$ python -q
>>> import numpy as np
>>> from numpy import linalg as LA
>>> np.set_printoptions(suppress=True, linewidth=200)
>>> def rnd(a):
...     return np.round(a, 1) + 0
... 
>>> E = np.arange(99).reshape(9, 11) + 5
>>> E
array([[  5,   6,   7,   8,   9,  10,  11,  12,  13,  14,  15],
       [ 16,  17,  18,  19,  20,  21,  22,  23,  24,  25,  26],
       [ 27,  28,  29,  30,  31,  32,  33,  34,  35,  36,  37],
       [ 38,  39,  40,  41,  42,  43,  44,  45,  46,  47,  48],
       [ 49,  50,  51,  52,  53,  54,  55,  56,  57,  58,  59],
       [ 60,  61,  62,  63,  64,  65,  66,  67,  68,  69,  70],
       [ 71,  72,  73,  74,  75,  76,  77,  78,  79,  80,  81],
       [ 82,  83,  84,  85,  86,  87,  88,  89,  90,  91,  92],
       [ 93,  94,  95,  96,  97,  98,  99, 100, 101, 102, 103]])
>>> U, sigma, vt = LA.svd(E)
>>> rnd(sigma)
array([607.7,  14.6,   0. ,   0. ,   0. ,   0. ,   0. ,   0. ,   0. ])
>>> B = U[:, :2] @ np.diag(sigma[:2]) @ vt[:2]
>>> LA.matrix_rank(B)
np.int64(2)
>>> rnd(np.abs(E - B).max())
np.float64(0.0)
>>> LA.matrix_rank(E, rtol=0.05)
np.int64(1)
>>> rnd(LA.norm(E - B, 2)), rnd(sigma[2])
(np.float64(0.0), np.float64(0.0))
>>> F = np.loadtxt("sample14.csv", delimiter=",")
>>> F
array([[0., 1., 0., 0., 0., 0., 0., 0., 0., 0., 0.],
       [0., 0., 0., 0., 0., 0., 1., 0., 0., 0., 0.],
       [0., 0., 0., 0., 0., 0., 0., 1., 0., 0., 0.],
       [0., 0., 0., 0., 0., 0., 0., 0., 0., 1., 0.],
       [0., 0., 0., 1., 0., 0., 0., 0., 0., 0., 0.],
       [0., 0., 1., 0., 0., 0., 0., 0., 0., 0., 0.],
       [0., 0., 0., 0., 0., 1., 0., 0., 0., 0., 0.],
       [1., 0., 0., 0., 0., 0., 0., 0., 0., 0., 0.],
       [0., 0., 0., 0., 0., 0., 0., 0., 1., 0., 0.],
       [0., 0., 0., 0., 1., 0., 0., 0., 0., 0., 0.],
       [0., 0., 0., 0., 0., 0., 0., 0., 0., 0., 1.]])
>>> rng = np.random.default_rng(24308)
>>> lab = rng.permutation(11)
>>> lab
array([ 6,  0,  4,  8,  7,  5,  3, 10,  1,  9,  2])
>>> B = F[lab][:, lab]
>>> np.diag(B)
array([0., 0., 0., 1., 0., 0., 0., 1., 0., 0., 0.])
>>> np.trace(B)
np.float64(2.0)
>>> print(np.allclose(B, F))
False
>>> rnd(LA.det(B)), rnd(LA.det(F[lab]))
(np.float64(-1.0), np.float64(1.0))
>>> f, r1 = F[2], F[0]
>>> print(f @ r1)
0.0
>>> print(f @ f)
1.0
>>> p = (f @ r1) / (f @ f) * f
>>> print(np.outer(f, r1))
[[0. 0. 0. 0. 0. 0. 0. 0. 0. 0. 0.]
 [0. 0. 0. 0. 0. 0. 0. 0. 0. 0. 0.]
 [0. 0. 0. 0. 0. 0. 0. 0. 0. 0. 0.]
 [0. 0. 0. 0. 0. 0. 0. 0. 0. 0. 0.]
 [0. 0. 0. 0. 0. 0. 0. 0. 0. 0. 0.]
 [0. 0. 0. 0. 0. 0. 0. 0. 0. 0. 0.]
 [0. 0. 0. 0. 0. 0. 0. 0. 0. 0. 0.]
 [0. 1. 0. 0. 0. 0. 0. 0. 0. 0. 0.]
 [0. 0. 0. 0. 0. 0. 0. 0. 0. 0. 0.]
 [0. 0. 0. 0. 0. 0. 0. 0. 0. 0. 0.]
 [0. 0. 0. 0. 0. 0. 0. 0. 0. 0. 0.]]
>>> p
array([0., 0., 0., 0., 0., 0., 0., 0., 0., 0., 0.])
>>> (r1 - p) @ f
np.float64(0.0)
>>> print(rnd(LA.norm(f + r1) ** 2 + LA.norm(f - r1) ** 2))
4.0
>>> LA.matrix_rank(np.outer(f, r1))
np.int64(1)
>>> B = LA.inv(F)
>>> np.allclose(B, F.T)
True
>>> F @ B
array([[1., 0., 0., 0., 0., 0., 0., 0., 0., 0., 0.],
       [0., 1., 0., 0., 0., 0., 0., 0., 0., 0., 0.],
       [0., 0., 1., 0., 0., 0., 0., 0., 0., 0., 0.],
       [0., 0., 0., 1., 0., 0., 0., 0., 0., 0., 0.],
       [0., 0., 0., 0., 1., 0., 0., 0., 0., 0., 0.],
       [0., 0., 0., 0., 0., 1., 0., 0., 0., 0., 0.],
       [0., 0., 0., 0., 0., 0., 1., 0., 0., 0., 0.],
       [0., 0., 0., 0., 0., 0., 0., 1., 0., 0., 0.],
       [0., 0., 0., 0., 0., 0., 0., 0., 1., 0., 0.],
       [0., 0., 0., 0., 0., 0., 0., 0., 0., 1., 0.],
       [0., 0., 0., 0., 0., 0., 0., 0., 0., 0., 1.]])
>>> print((np.abs(B) > 1e-9).astype(int))
[[0 0 0 0 0 0 0 1 0 0 0]
 [1 0 0 0 0 0 0 0 0 0 0]
 [0 0 0 0 0 1 0 0 0 0 0]
 [0 0 0 0 1 0 0 0 0 0 0]
 [0 0 0 0 0 0 0 0 0 1 0]
 [0 0 0 0 0 0 1 0 0 0 0]
 [0 1 0 0 0 0 0 0 0 0 0]
 [0 0 1 0 0 0 0 0 0 0 0]
 [0 0 0 0 0 0 0 0 1 0 0]
 [0 0 0 1 0 0 0 0 0 0 0]
 [0 0 0 0 0 0 0 0 0 0 1]]
>>> feats = np.load("test7.npy")
>>> feats
array([[-2.,  1.,  0.,  0.,  0.,  0.,  0.,  0.,  0.],
       [ 0., -2.,  1.,  0.,  0.,  0.,  0.,  0.,  0.],
       [ 0.,  0., -2.,  1.,  0.,  0.,  0.,  0.,  0.],
       [ 0.,  0.,  0., -2.,  1.,  0.,  0.,  0.,  0.],
       [ 0.,  0.,  0.,  0., -2.,  1.,  0.,  0.,  0.],
       [ 0.,  0.,  0.,  0.,  0., -2.,  1.,  0.,  0.],
       [ 0.,  0.,  0.,  0.,  0.,  0., -2.,  1.,  0.],
       [ 0.,  0.,  0.,  0.,  0.,  0.,  0., -2.,  1.],
       [ 0.,  0.,  0.,  0.,  0.,  0.,  0.,  0., -2.]])
>>> feats @ feats
array([[ 4., -4.,  1.,  0.,  0.,  0.,  0.,  0.,  0.],
       [ 0.,  4., -4.,  1.,  0.,  0.,  0.,  0.,  0.],
       [ 0.,  0.,  4., -4.,  1.,  0.,  0.,  0.,  0.],
       [ 0.,  0.,  0.,  4., -4.,  1.,  0.,  0.,  0.],
       [ 0.,  0.,  0.,  0.,  4., -4.,  1.,  0.,  0.],
       [ 0.,  0.,  0.,  0.,  0.,  4., -4.,  1.,  0.],
       [ 0.,  0.,  0.,  0.,  0.,  0.,  4., -4.,  1.],
       [ 0.,  0.,  0.,  0.,  0.,  0.,  0.,  4., -4.],
       [ 0.,  0.,  0.,  0.,  0.,  0.,  0.,  0.,  4.]])
>>> rnd(np.sort(LA.eigvals(feats)))
array([-2., -2., -2., -2., -2., -2., -2., -2., -2.])
>>> X = np.loadtxt("layer11.csv", delimiter=",")
>>> X
array([[ 28.,   6.,  17.,   7.,  22., -19.,   2.,  25., -16.],
       [  6.,  35.,   5.,  15.,   5.,   3.,  -8.,  -3., -18.],
       [ 17.,   5.,  25.,  -1.,  19., -10.,  -2.,  10., -11.],
       [  7.,  15.,  -1.,  26.,  22.,   7.,   1.,  16., -16.],
       [ 22.,   5.,  19.,  22.,  45.,  -5.,   3.,  34., -22.],
       [-19.,   3., -10.,   7.,  -5.,  29., -14., -16.,  12.],
       [  2.,  -8.,  -2.,   1.,   3., -14.,  39.,  12.,   2.],
       [ 25.,  -3.,  10.,  16.,  34., -16.,  12.,  49., -10.],
       [-16., -18., -11., -16., -22.,  12.,   2., -10.,  53.]])
>>> x = np.array([0, -1, 3, -1, 1, 3, 1, 0, 0])
>>> rhs = X @ x
>>> rhs
array([  5., -29.,  58.,   0.,  63.,  28.,   1.,  15.,  17.])
>>> print(rnd(LA.solve(X.T, X[7])))
[0. 0. 0. 0. 0. 0. 0. 1. 0.]
>>> print(rnd(LA.solve(X, X[:, 6])))
[0. 0. 0. 0. 0. 0. 1. 0. 0.]
>>> print(rnd(LA.solve(X, rhs + X[:, 8])))
[ 0. -1.  3. -1.  1.  3.  1.  0.  1.]
>>> t = np.deg2rad(168)
>>> arr = np.eye(4)
>>> arr[np.ix_([2, 0], [2, 0])] = [[np.cos(t), -np.sin(t)], [np.sin(t), np.cos(t)]]
>>> rnd(arr)
array([[-1. ,  0. ,  0.2,  0. ],
       [ 0. ,  1. ,  0. ,  0. ],
       [-0.2,  0. , -1. ,  0. ],
       [ 0. ,  0. ,  0. ,  1. ]])
>>> # keeps lengths
>>> x = np.array([9, 8, 9, 8])
>>> rhs = arr @ x
>>> rnd(rhs)
array([ -6.9,   8. , -10.7,   8. ])
>>> rnd(LA.solve(arr, arr[:, 1]))
array([0., 1., 0., 0.])
>>> rnd(LA.solve(arr, rhs))
array([9., 8., 9., 8.])
>>> gram = arr.T @ arr
>>> rnd(np.diag(gram))
array([1., 1., 1., 1.])
>>> np.allclose(gram, gram.T)
True
>>> rnd(LA.svd(arr, compute_uv=False) ** 2)
array([1., 1., 1., 1.])
>>> t3 = np.stack([feats, 3 * feats, feats[::-1]])
>>> t3.shape
(3, 9, 9)
>>> rnd(LA.norm(t3, axis=(1, 2)))
array([ 6.6, 19.9,  6.6])
>>> LA.matrix_rank(t3)
array([9, 9, 9])
>>> np.einsum("bij,cij->bc", t3, t3)
array([[ 44., 132.,   5.],
       [132., 396.,  15.],
       [  5.,  15.,  44.]])
>>> M = np.loadtxt("run17.csv", delimiter=",")
>>> M
array([[-2.,  0.,  1.,  1., -1.,  1.],
       [ 0., -3.,  0.,  0.,  0.,  0.],
       [ 1.,  0., -2.,  1., -1.,  1.],
       [ 1.,  0.,  1., -2., -1.,  1.],
       [-1.,  0., -1., -1., -2., -1.],
       [ 1.,  0.,  1.,  1., -1., -2.]])
>>> rnd(np.sort(LA.eigvals(M).real))
array([-3., -3., -3., -3., -3.,  2.])
>>> np.flatnonzero(LA.matrix_power((M != 0) + (M.T != 0) + np.eye(6), 6)[3])
array([0, 2, 3, 4, 5])
>>> M @ M
array([[ 8.,  0., -1., -1.,  1., -1.],
       [ 0.,  9.,  0.,  0.,  0.,  0.],
       [-1.,  0.,  8., -1.,  1., -1.],
       [-1.,  0., -1.,  8.,  1., -1.],
       [ 1.,  0.,  1.,  1.,  8.,  1.],
       [-1.,  0., -1., -1.,  1.,  8.]])
>>> rnd(LA.det(M))
np.float64(-486.0)
>>> (LA.matrix_power((M != 0) + (M.T != 0) + np.eye(6), 6) > 0).astype(int)
array([[1, 0, 1, 1, 1, 1],
       [0, 1, 0, 0, 0, 0],
       [1, 0, 1, 1, 1, 1],
       [1, 0, 1, 1, 1, 1],
       [1, 0, 1, 1, 1, 1],
       [1, 0, 1, 1, 1, 1]])
>>> B = M / np.sqrt((M ** 2).mean(axis=1, keepdims=True))
>>> rnd(B[4])
array([-0.9,  0. , -0.9, -0.9, -1.7, -0.9])
>>> LA.matrix_rank(M - M.mean(axis=1, keepdims=True))
np.int64(5)
>>> print(rnd(LA.norm(B, axis=1)))
[2.4 2.4 2.4 2.4 2.4 2.4]
>>> LA.matrix_rank(B) == LA.matrix_rank(M)
np.True_
>>> np.all(LA.eigvalsh(M) > 0)
np.False_
>>> B = np.array([[0, 7, 5], [7, 7, 8], [5, 0, 5], [3, 9, 0], [9, 9, 4], [6, 5, 2]])
>>> print(np.vstack([M, B.T]).shape)
(9, 6)
>>> LA.matrix_rank(np.vstack([M, B.T]))
np.int64(6)
>>> np.einsum("ij,ij->i", M, M)
array([8., 9., 8., 8., 8., 8.])
>>> B @ M
Traceback (most recent call last):
  File "<python-input-84>", line 1, in <module>
    B @ M
    ~~^~~
ValueError: matmul: Input operand 1 has a mismatch in its core dimension 0, with gufunc signature (n?,k),(k,m?)->(n?,m?) (size 6 is different from 3)
>>> J = np.load("block10.npy")
>>> J
array([[ 6.,  3.,  3.,  0.,  3.,  9.,  3.,  6.,  0.,  6.,  6.,  0.],
       [ 3., -2.,  1.,  0.,  1.,  3.,  1.,  2.,  0.,  2.,  2.,  0.],
       [ 3.,  1., -2.,  0.,  1.,  3.,  1.,  2.,  0.,  2.,  2.,  0.],
       [ 0.,  0.,  0., -3.,  0.,  0.,  0.,  0.,  0.,  0.,  0.,  0.],
       [ 3.,  1.,  1.,  0., -2.,  3.,  1.,  2.,  0.,  2.,  2.,  0.],
       [ 9.,  3.,  3.,  0.,  3.,  6.,  3.,  6.,  0.,  6.,  6.,  0.],
       [ 3.,  1.,  1.,  0.,  1.,  3., -2.,  2.,  0.,  2.,  2.,  0.],
       [ 6.,  2.,  2.,  0.,  2.,  6.,  2.,  1.,  0.,  4.,  4.,  0.],
       [ 0.,  0.,  0.,  0.,  0.,  0.,  0.,  0., -3.,  0.,  0.,  0.],
       [ 6.,  2.,  2.,  0.,  2.,  6.,  2.,  4.,  0.,  1.,  4.,  0.],
       [ 6.,  2.,  2.,  0.,  2.,  6.,  2.,  4.,  0.,  4.,  1.,  0.],
       [ 0.,  0.,  0.,  0.,  0.,  0.,  0.,  0.,  0.,  0.,  0., -3.]])
>>> # symmetric, so the eigenvalues are real
>>> f = np.array([0, 0])
>>> np.correlate(J[6], J[11], "full")
array([-9., -3., -3.,  0., -3., -9.,  6., -6.,  0., -6., -6.,  0.,  0.,  0.,  0.,  0.,  0.,  0.,  0.,  0.,  0.,  0.,  0.])
>>> np.cross(J[6, :3], J[11, :3])
array([0., 0., 0.])
>>> np.polyval(f, J[6])
array([0., 0., 0., 0., 0., 0., 0., 0., 0., 0., 0., 0.])
>>> J @ J
array([[261.,  84.,  84.,   0.,  84., 252.,  84., 168.,   0., 168., 168.,   0.],
       [ 84.,  37.,  28.,   0.,  28.,  84.,  28.,  56.,   0.,  56.,  56.,   0.],
       [ 84.,  28.,  37.,   0.,  28.,  84.,  28.,  56.,   0.,  56.,  56.,   0.],
       [  0.,   0.,   0.,   9.,   0.,   0.,   0.,   0.,   0.,   0.,   0.,   0.],
       [ 84.,  28.,  28.,   0.,  37.,  84.,  28.,  56.,   0.,  56.,  56.,   0.],
       [252.,  84.,  84.,   0.,  84., 261.,  84., 168.,   0., 168., 168.,   0.],
       [ 84.,  28.,  28.,   0.,  28.,  84.,  37.,  56.,   0.,  56.,  56.,   0.],
       [168.,  56.,  56.,   0.,  56., 168.,  56., 121.,   0., 112., 112.,   0.],
       [  0.,   0.,   0.,   0.,   0.,   0.,   0.,   0.,   9.,   0.,   0.,   0.],
       [168.,  56.,  56.,   0.,  56., 168.,  56., 112.,   0., 121., 112.,   0.],
       [168.,  56.,  56.,   0.,  56., 168.,  56., 112.,   0., 112., 121.,   0.],
       [  0.,   0.,   0.,   0.,   0.,   0.,   0.,   0.,   0.,   0.,   0.,   9.]])
>>> np.flatnonzero(LA.matrix_power((J != 0) + (J.T != 0) + np.eye(12), 12)[0])
array([ 0,  1,  2,  4,  5,  6,  7,  9, 10])
>>> print((J != 0).astype(int))
[[1 1 1 0 1 1 1 1 0 1 1 0]
 [1 1 1 0 1 1 1 1 0 1 1 0]
 [1 1 1 0 1 1 1 1 0 1 1 0]
 [0 0 0 1 0 0 0 0 0 0 0 0]
 [1 1 1 0 1 1 1 1 0 1 1 0]
 [1 1 1 0 1 1 1 1 0 1 1 0]
 [1 1 1 0 1 1 1 1 0 1 1 0]
 [1 1 1 0 1 1 1 1 0 1 1 0]
 [0 0 0 0 0 0 0 0 1 0 0 0]
 [1 1 1 0 1 1 1 1 0 1 1 0]
 [1 1 1 0 1 1 1 1 0 1 1 0]
 [0 0 0 0 0 0 0 0 0 0 0 1]]
>>> (LA.matrix_power((J != 0) + (J.T != 0) + np.eye(12), 12) > 0).astype(int)
array([[1, 1, 1, 0, 1, 1, 1, 1, 0, 1, 1, 0],
       [1, 1, 1, 0, 1, 1, 1, 1, 0, 1, 1, 0],
       [1, 1, 1, 0, 1, 1, 1, 1, 0, 1, 1, 0],
       [0, 0, 0, 1, 0, 0, 0, 0, 0, 0, 0, 0],
       [1, 1, 1, 0, 1, 1, 1, 1, 0, 1, 1, 0],
       [1, 1, 1, 0, 1, 1, 1, 1, 0, 1, 1, 0],
       [1, 1, 1, 0, 1, 1, 1, 1, 0, 1, 1, 0],
       [1, 1, 1, 0, 1, 1, 1, 1, 0, 1, 1, 0],
       [0, 0, 0, 0, 0, 0, 0, 0, 1, 0, 0, 0],
       [1, 1, 1, 0, 1, 1, 1, 1, 0, 1, 1, 0],
       [1, 1, 1, 0, 1, 1, 1, 1, 0, 1, 1, 0],
       [0, 0, 0, 0, 0, 0, 0, 0, 0, 0, 0, 1]])
